In [1]: import numpy as np

In [2]: import numpy.linalg as la

In [3]: np.set_printoptions(suppress=True, linewidth=160)

In [4]: tidy = lambda a: np.round(a, 3) + 0

In [5]: M = np.load("block6.npy")

In [6]: M
Out[6]: 
array([[ 0,  0,  0, -2, -4, -6],
       [ 0,  0,  0, -2,  0, -4],
       [ 0,  0,  0, -4, -6, -2],
       [-1, -2, -3, -2, -4, -6],
       [-1,  0, -2, -2,  0, -4],
       [-2, -3, -1, -4, -6, -2]])

In [7]: q, Rm = la.qr(M)

In [8]: tidy(Rm)
Out[8]: 
array([[-2.449, -3.266, -2.858, -4.899, -6.532, -5.715],
       [ 0.   , -1.528,  0.218,  0.   , -3.055,  0.436],
       [ 0.   ,  0.   , -2.405,  0.   ,  0.   , -4.811],
       [ 0.   ,  0.   ,  0.   ,  4.899,  6.532,  5.715],
       [ 0.   ,  0.   ,  0.   ,  0.   ,  3.055, -0.436],
       [ 0.   ,  0.   ,  0.   ,  0.   ,  0.   , -4.811]])

In [9]: tidy(abs(Rm[0, 0])), tidy(la.norm(M[:, 0]))
Out[9]: (np.float64(2.449), np.float64(2.449))

In [10]: print(np.allclose(Rm.T @ Rm, M.T @ M))
True

In [11]: tidy(np.abs(np.diag(Rm)))
Out[11]: array([2.449, 1.528, 2.405, 4.899, 3.055, 4.811])

In [12]: left, sv, vt = la.svd(M, full_matrices=False)

In [13]: print(np.allclose(left * sv @ vt, M))
True

In [14]: print(tidy(sv))
[15.369  6.324  3.603  2.307  1.483  0.541]

In [15]: tidy(np.cumsum(sv ** 2) / np.sum(sv ** 2))
Out[15]: array([0.795, 0.93 , 0.974, 0.992, 0.999, 1.   ])

In [16]: tidy(left.T @ M @ vt.T)
Out[16]: 
array([[15.369,  0.   ,  0.   ,  0.   ,  0.   ,  0.   ],
       [ 0.   ,  6.324,  0.   ,  0.   ,  0.   ,  0.   ],
       [ 0.   ,  0.   ,  3.603,  0.   ,  0.   ,  0.   ],
       [ 0.   ,  0.   ,  0.   ,  2.307,  0.   ,  0.   ],
       [ 0.   ,  0.   ,  0.   ,  0.   ,  1.483,  0.   ],
       [ 0.   ,  0.   ,  0.   ,  0.   ,  0.   ,  0.541]])

In [17]: (sv > 1e-8).sum()
Out[17]: np.int64(6)

In [18]: print(tidy(left.T @ left))
[[1. 0. 0. 0. 0. 0.]
 [0. 1. 0. 0. 0. 0.]
 [0. 0. 1. 0. 0. 0.]
 [0. 0. 0. 1. 0. 0.]
 [0. 0. 0. 0. 1. 0.]
 [0. 0. 0. 0. 0. 1.]]

In [19]: left.shape, sv.shape, vt.shape
Out[19]: ((6, 6), (6,), (6, 6))

In [20]: tidy(np.sqrt((sv ** 2).sum())), tidy(la.norm(M))
Out[20]: (np.float64(17.234), np.float64(17.234))

In [21]: print(tidy(la.norm(M[4], 1)), tidy(la.norm(M[4], np.inf)))
9.0 4.0

In [22]: tidy(la.norm(M[4] - M[5]))
Out[22]: np.float64(7.416)

In [23]: A2 = M ** -1
---------------------------------------------------------------------------
ValueError                                Traceback (most recent call last)
Cell In[23], line 1
----> 1 A2 = M ** -1

ValueError: Integers to negative integer powers are not allowed.

In [24]: A2 = la.inv(M)

In [25]: tidy(A2)
Out[25]: 
array([[-0.667,  0.778,  0.444,  0.667, -0.778, -0.444],
       [ 0.333, -0.556,  0.111, -0.333,  0.556, -0.111],
       [ 0.333,  0.111, -0.222, -0.333, -0.111,  0.222],
       [ 0.333, -0.389, -0.222,  0.   ,  0.   ,  0.   ],
       [-0.167,  0.278, -0.056,  0.   ,  0.   ,  0.   ],
       [-0.167, -0.056,  0.111,  0.   ,  0.   ,  0.   ]])

In [26]: A2 = M / np.sqrt((M ** 2).mean(axis=1, keepdims=True))

In [27]: tidy(la.norm(A2, axis=1))
Out[27]: array([2.449, 2.449, 2.449, 2.449, 2.449, 2.449])

In [28]: E = np.load("mat.npy")

In [29]: E
Out[29]: 
array([[ 3,  1,  0,  3,  2, -2,  2],
       [-1, -1,  1, -3,  3, -2,  0],
       [ 2, -2, -1,  2,  3, -1, -2]])

In [30]: f, r1 = E[1], E[2]

In [31]: f @ r1
Out[31]: np.int64(4)

In [32]: print(f @ f)
25

In [33]: pr = (f @ r1) / (f @ f) * f

In [34]: tidy(la.norm(f + r1) ** 2 + la.norm(f - r1) ** 2)
Out[34]: np.float64(104.0)

In [35]: print(tidy(r1 - pr))
[ 2.16 -1.84 -1.16  2.48  2.52 -0.68 -2.  ]

In [36]: pr
Out[36]: array([-0.16, -0.16,  0.16, -0.48,  0.48, -0.32,  0.  ])

In [37]: la.matrix_rank(np.outer(f, r1))
Out[37]: np.int64(1)

In [38]: np.outer(f, r1)
Out[38]: 
array([[-2,  2,  1, -2, -3,  1,  2],
       [-2,  2,  1, -2, -3,  1,  2],
       [ 2, -2, -1,  2,  3, -1, -2],
       [-6,  6,  3, -6, -9,  3,  6],
       [ 6, -6, -3,  6,  9, -3, -6],
       [-4,  4,  2, -4, -6,  2,  4],
       [ 0,  0,  0,  0,  0,  0,  0]])
